$ python3 -q
>>> import numpy as np
>>> np.set_printoptions(precision=2, suppress=True, linewidth=140)
>>> feats = np.load("m.npy")
>>> print(feats)
[[ 0  1  1  0 -2  2  3 -1 -3  0 -2 -1]
 [-1  0 -1 -1  0 -1  2  0 -3  3  3 -2]
 [-1  1  0  0  1  0 -3 -1  1  2 -1 -1]
 [ 0  1  0  0 -1  1  0  1  0  1 -2 -3]
 [ 2  0 -1  1  0 -2  0  1  0 -1  0  2]
 [-2  1  0 -1  2  0  0  2 -1 -1  0  0]
 [-3 -2  3  0  0  0  0  0  0  0  3  1]
 [ 1  0  1 -1 -1 -2  0  0  2  1 -2 -2]
 [ 3  3 -1  0  0  1  0 -2  0  0 -2  1]
 [ 0 -3 -2 -1  1  1  0 -1  0  0  2  1]
 [ 2 -3  1  2  0  0 -3  2  2 -2  0  0]
 [ 1  2  1  3 -2  0 -1  2 -1 -1  0  0]]
>>> # skew, so no eigenvalue has a real part
>>> vec = np.array([1, 1, 2, 2, -2, -1, 1, -2, 0, 0, 0, 2])
>>> print(np.round(np.linalg.eigvals(feats).real, 2) + 0)
[0. 0. 0. 0. 0. 0. 0. 0. 0. 0. 0. 0.]
>>> print(np.linalg.svd(feats, compute_uv=False))
[8.89 8.89 6.23 6.23 4.69 4.69 3.75 3.75 1.37 1.37 0.39 0.39]
>>> print(vec @ feats @ vec)
0
>>> print(round(np.linalg.det(feats), 2))
269361.0
>>> Q = np.linalg.solve(np.eye(12) - feats, np.eye(12) + feats)
>>> print(np.round(Q @ Q.T, 2) + 0)
[[1. 0. 0. 0. 0. 0. 0. 0. 0. 0. 0. 0.]
 [0. 1. 0. 0. 0. 0. 0. 0. 0. 0. 0. 0.]
 [0. 0. 1. 0. 0. 0. 0. 0. 0. 0. 0. 0.]
 [0. 0. 0. 1. 0. 0. 0. 0. 0. 0. 0. 0.]
 [0. 0. 0. 0. 1. 0. 0. 0. 0. 0. 0. 0.]
 [0. 0. 0. 0. 0. 1. 0. 0. 0. 0. 0. 0.]
 [0. 0. 0. 0. 0. 0. 1. 0. 0. 0. 0. 0.]
 [0. 0. 0. 0. 0. 0. 0. 1. 0. 0. 0. 0.]
 [0. 0. 0. 0. 0. 0. 0. 0. 1. 0. 0. 0.]
 [0. 0. 0. 0. 0. 0. 0. 0. 0. 1. 0. 0.]
 [0. 0. 0. 0. 0. 0. 0. 0. 0. 0. 1. 0.]
 [0. 0. 0. 0. 0. 0. 0. 0. 0. 0. 0. 1.]]
>>> print(round(float(np.linalg.det(Q)), 2))
1.0
